% ipython --no-banner

In [1]: import numpy as np

In [2]: import numpy.linalg as la

In [3]: np.set_printoptions(precision=2, suppress=True, linewidth=160, sign=" ")

In [4]: def tidy(a):
   ...:     return np.round(a, 2) + 0
   ...: 

In [5]: mat = np.load("sample15.npy")

In [6]: print(mat)
[[ 20.24 -80.79  99.2   40.58]
 [ 22.71 -80.01  98.29  41.88]
 [ 19.97 -80.25  99.92  39.81]
 [ 21.58 -81.58 100.    40.52]
 [ 20.38 -80.54  98.41  40.26]
 [ 21.7  -79.69  99.23  39.86]
 [ 18.76 -80.41  99.19  38.9 ]
 [ 20.56 -80.24 100.89  39.67]
 [ 20.98 -78.65  99.57  39.06]
 [ 18.6  -80.67 100.57  38.18]
 [ 20.28 -80.66  98.42  38.97]
 [ 19.59 -80.06 100.01  40.51]
 [ 19.01 -79.1   98.67  39.26]
 [ 21.29 -78.11 100.53  39.39]
 [ 20.25 -78.55 100.43  40.53]
 [ 20.11 -81.36 100.92  42.16]
 [ 20.89 -78.82 100.22  41.46]
 [ 21.68 -79.5   99.57  41.77]
 [ 19.43 -81.37  99.94  40.05]]

In [7]: Xs = mat - mat.mean(axis=0)

In [8]: left, sigma, Vh = la.svd(Xs, full_matrices=False)

In [9]: print(tidy(Xs.mean(axis=0)))
[ 0.  0.  0.  0.]

In [10]: print(la.matrix_rank(Xs))
4

In [11]: print(tidy(sigma ** 2 / (sigma ** 2).sum()))
[ 0.45  0.27  0.19  0.09]

In [12]: print(np.searchsorted(np.cumsum(sigma ** 2) / (sigma ** 2).sum(), 0.9) + 1)
3

In [13]: print(np.abs(left[:, 0]).argmax())
1

In [14]: print(tidy((sigma ** 2).sum() ** 2 / (sigma ** 4).sum()))
3.11

In [15]: print(tidy(sigma))
[ 5.79  4.48  3.7   2.59]

In [16]: print(tidy(la.svd(mat, compute_uv=False)))
[ 590.78    5.73    4.1     2.93]

In [17]: print(tidy(mat.sum(axis=0)))
[  388.01 -1520.36  1893.98   762.82]

In [18]: print(np.unravel_index(np.abs(mat).argmax(), mat.shape))
(np.int64(15), np.int64(2))

In [19]: print(mat.shape)
(19, 4)

In [20]: print(tidy(la.norm(mat)))
590.83

In [21]: print(np.count_nonzero(mat))
76

In [22]: lab = mat[:, 1] > np.median(mat[:, 1])

In [23]: u = mat[lab].mean(axis=0) - mat[~lab].mean(axis=0)

In [24]: print(((mat - mat.mean(axis=0)) @ u > 0).astype(int))
[ 0  1  0  0  0  1  0  0  1  0  0  0  0  1  1  0  1  1  0]

In [25]: print(tidy((((mat - mat.mean(axis=0)) @ u > 0) == lab).mean()))
0.89

In [26]: print(tidy(u))
[ 0.91  1.62 -0.13  0.5 ]

In [27]: print(lab.astype(int))
[ 0  1  0  0  0  1  0  0  1  0  0  1  1  1  1  0  1  1  0]

In [28]: Xs = (mat - mat.mean(axis=0)) / mat.std(axis=0)

In [29]: print(np.argwhere(np.abs(Xs) > 2))
[[ 1  0]]

In [30]: print(tidy(Xs.std(axis=0)))
[ 1.  1.  1.  1.]

In [31]: coef = la.lstsq(np.delete(Xs, 3, axis=1), Xs[:, 3])[0]

In [32]: print(tidy(1 - np.var(Xs[:, 3] - np.delete(Xs, 3, axis=1) @ coef)))
0.37

In [33]: print(tidy(coef))
[ 0.62 -0.24  0.17]

In [34]: print(np.abs(coef).argmax())
0

In [35]: print(la.cond(mat) > 100)
True

In [36]: feats = np.array([[0, 0, 0, 0], [0, 0, 0, 0], [0, 0, -20, 28], [0, 0, -4, -28]])

In [37]: print(np.argsort(-la.norm(feats, axis=0).round(6), kind="stable")[:3])
[ 3  2  0]

In [38]: print([round(float(x), 2) for x in la.svd(feats, compute_uv=False)[:3]])
[41.49, 16.2, 0.0]

In [39]: print(la.matrix_rank(feats, rtol=0.1))
2

In [40]: print(tidy(la.norm(feats, 2) / la.norm(feats)))
0.93

In [41]: A = np.load("case3.npy")

In [42]: print(A)
[[-1  0  0  0]
 [-1  0  0  0]
 [-2  0  2  0]
 [-2  1  0  2]]

In [43]: u = np.array([-1, -2, 2])

In [44]: print(np.correlate(A[2], A[1], "full"))
[ 0  0  0  2  0 -2  0]

In [45]: print(np.convolve(A[2], u))
[ 2  4 -6 -4  4  0]

In [46]: print(np.polyval(u, A[2]))
[ 2  2 -6  2]

In [47]: m1 = np.loadtxt("block8.csv", delimiter=",")

In [48]: print(m1)
[[ 5.  4.  0.  4.]
 [ 4.  5.  0.  4.]
 [ 0.  0.  5.  0.]
 [ 4.  4.  0.  5.]]

In [49]: ev, vecs = la.eigh(m1)

In [50]: vec = np.array([-3, 0, 1, 1])

In [51]: print(vec @ m1 @ vec)
31.0

In [52]: print(tidy(la.eigvalsh(m1[1:, 1:])))
[ 1.  5.  9.]

In [53]: print(np.abs(m1).sum(axis=1).max(), np.abs(ev).max())
13.0 13.0

In [54]: vec = np.array([-1, 2, -1, 0])

In [55]: y = m1 @ vec

In [56]: print(y)
[ 3.  6. -5.  4.]

In [57]: print(tidy(la.solve(m1, m1[:, 1])))
[ 0.  1.  0.  0.]

In [58]: print(tidy(la.solve(m1, 5 * y)))
[-5. 10. -5.  0.]

In [59]: print(tidy(la.solve(m1, y)))
[-1.  2. -1.  0.]

In [60]: J = np.loadtxt("mat.csv", delimiter=",")

In [61]: print(J)
[[ 2.  0.  0.  0.]
 [ 0. -2.  0.  0.]
 [-2.  0.  0.  0.]
 [ 0.  0. -1.  0.]]

In [62]: left, sigma, Vh = la.svd(J, full_matrices=False)

In [63]: print(tidy(np.sqrt((sigma ** 2).sum())), tidy(la.norm(J)))
3.61 3.61

In [64]: print(tidy(sigma))
[ 2.83  2.    1.    0.  ]

In [65]: print(tidy(left.T @ J @ Vh.T))
[[ 2.83  0.    0.    0.  ]
 [ 0.    2.    0.    0.  ]
 [ 0.    0.    1.    0.  ]
 [ 0.    0.    0.    0.  ]]

In [66]: print(np.abs(Vh[0]))
[ 1.  0.  0.  0.]

In [67]: print(Vh @ Vh.T)
[[ 1.  0.  0.  0.]
 [ 0.  1.  0.  0.]
 [ 0.  0.  1.  0.]
 [ 0.  0.  0.  1.]]

In [68]: print(tidy(sigma / sigma[0]))
[ 1.    0.71  0.35  0.  ]

In [69]: print((sigma > 1e-8).sum())
3

In [70]: print(left.shape, sigma.shape, Vh.shape)
(4, 4) (4,) (4, 4)

In [71]: u = np.array([-1, -1])

In [72]: W0 = np.array([np.roll(u, i) for i in range(2)])

In [73]: print(W0)
[[-1 -1]
 [-1 -1]]

In [74]: u, g = W0[1], W0[0]

In [75]: print(u @ u)
2

In [76]: pr = (u @ g) / (u @ u) * u

In [77]: print(tidy(la.norm(u + g) ** 2 + la.norm(u - g) ** 2))
8.0

In [78]: print(g - pr)
[ 0.  0.]

In [79]: print(la.matrix_rank(np.outer(u, g)))
1

In [80]: print(la.cond(W0) > 100)
True

In [81]: print([round(float(x), 2) for x in la.svd(W0, compute_uv=False)[:3]])
[2.0, 0.0]

In [82]: r = la.matrix_rank(W0)

In [83]: print(r)
1

In [84]: ns = la.svd(W0)[2][r:].T

In [85]: print([int(la.matrix_rank(W0[:i])) for i in range(1, len(W0) + 1)])
[1, 1]

In [86]: print([int(la.matrix_rank(W0[:, :j + 1])) for j in range(2)])
[1, 1]

In [87]: print(la.matrix_rank(W0.T @ W0), la.matrix_rank(W0 @ W0.T))
1 1

In [88]: print(tidy(ns[:, 0] / ns[np.abs(ns[:, 0]).round(6).argmax(), 0]))
[ 1. -1.]

In [89]: print(tidy(W0 @ ns))
[[ 0.]
 [ 0.]]

In [90]: print(ns.shape)
(2, 1)

In [91]: print(tidy(ns @ ns.T))
[[ 0.5 -0.5]
 [-0.5  0.5]]

In [92]: K = np.loadtxt("data.csv", delimiter=",")

In [93]: print(K)
[[ 1.2 -0.3  0.4]
 [-1.8 -1.8 -1.5]
 [ 0.8 -0.2  0.1]
 [-1.5  0.1  0.5]
 [ 1.1  1.5  2.4]
 [-0.2  2.  -0.2]
 [ 1.8 -1.9 -2.6]
 [-1.7 -0.7  1.2]
 [ 0.4 -1.4  0.7]
 [ 1.5  0.1 -0.7]
 [ 2.2 -1.   0.2]
 [ 0.4 -0.8  0.8]
 [ 0.4  1.5  0.4]
 [ 0.1 -1.7  0.8]
 [ 0.9 -0.4 -1.6]
 [-0.3  0.   1.1]
 [ 0.7 -0.7  0.7]
 [-0.7  0.5 -0.8]
 [-0.3  1.5 -0.6]
 [ 0.3  0.5  0.1]
 [ 0.7 -0.4  1.4]
 [-0.9  0.2  0.7]
 [ 0.5  0.1  0.6]
 [ 1.5 -1.4  1.2]
 [ 1.  -0.2 -1.2]
 [-1.7 -0.1 -0.4]
 [-0.7  1.   0.1]
 [-1.6 -1.3  0. ]
 [ 0.1 -1.4 -0.3]]

In [94]: lab = K[:, 0] > np.median(K[:, 0])

In [95]: u = K[lab].mean(axis=0) - K[~lab].mean(axis=0)

In [96]: print(tidy((((K - K.mean(axis=0)) @ u > 0) == lab).mean()))
0.83

In [97]: print(((K - K.mean(axis=0)) @ u > 0).astype(int))
[ 1  0  1  0  1  0  1  0  1  1  1  1  0  1  1  0  1  0  0  1  1  0  1  1  1  0  0  0  1]

In [98]: print(tidy(u))
[ 1.73 -0.29 -0.08]

In [99]: print(lab.astype(int))
[ 1  0  1  0  1  0  1  0  0  1  1  0  0  0  1  0  1  0  0  0  1  0  1  1  1  0  0  0  0]

In [100]: M = np.loadtxt("w.csv", delimiter=",")

In [101]: print(M)
[[ 27.45   1.86   7.41  -8.73]
 [-13.03 -19.22 -13.81 -41.08]
 [ 25.89   1.42   9.53 -10.97]
 [-13.71 -22.04 -12.15 -41.24]
 [-12.35 -19.46 -14.73 -41.9 ]
 [ 25.6    0.42   9.75  -9.44]
 [-12.44 -22.27 -15.09 -42.44]
 [-12.35 -19.02 -13.14 -42.83]
 [-12.76 -19.2  -14.97 -41.69]
 [ 26.38   1.68   6.97 -12.21]
 [ 25.36   2.1    7.81  -9.17]
 [-12.63 -18.67 -12.66 -42.62]
 [ 26.78   3.24   6.66 -11.24]
 [-12.96 -20.7  -13.58 -42.42]
 [-11.96 -19.18 -13.73 -41.98]
 [ 25.35   1.46   9.3   -9.82]
 [-11.4  -19.64 -13.92 -40.17]
 [-12.42 -20.32 -13.36 -42.61]
 [ 26.69   1.31   9.21 -10.16]]

In [102]: B = np.c_[M[:, :3] @ np.array([[-5, 2, -1], [1, 3, 0], [-5, -2, 0]]), np.array([3, 5, 2, -1, 2, -2, 2, 4, -4, -2, 0, 4, 2, 5, 2, 1, 2, 2, 4])]

In [103]: print(tidy(B))
[[-172.44   45.66  -27.45    3.  ]
 [ 114.98  -56.1    13.03    5.  ]
 [-175.68   36.98  -25.89    2.  ]
 [ 107.26  -69.24   13.71   -1.  ]
 [ 115.94  -53.62   12.35    2.  ]
 [-176.33   32.96  -25.6    -2.  ]
 [ 115.38  -61.51   12.44    2.  ]
 [ 108.43  -55.48   12.35    4.  ]
 [ 119.45  -53.18   12.76   -4.  ]
 [-165.07   43.86  -26.38   -2.  ]
 [-163.75   41.4   -25.36    0.  ]
 [ 107.78  -55.95   12.63    4.  ]
 [-163.96   49.96  -26.78    2.  ]
 [ 112.    -60.86   12.96    5.  ]
 [ 109.27  -54.     11.96    2.  ]
 [-171.79   36.48  -25.35    1.  ]
 [ 106.96  -53.88   11.4     2.  ]
 [ 108.58  -59.08   12.42    2.  ]
 [-178.19   38.89  -26.69    4.  ]]

In [104]: print(la.matrix_rank(B))
4

In [105]: print(tidy(la.norm(la.qr(M)[0].T @ B, axis=0) ** 2 / ((B ** 2).sum(axis=0) + 1e-12)))
[ 1.    1.    1.    0.38]

In [106]: print(la.matrix_rank(np.c_[M, B]))
5
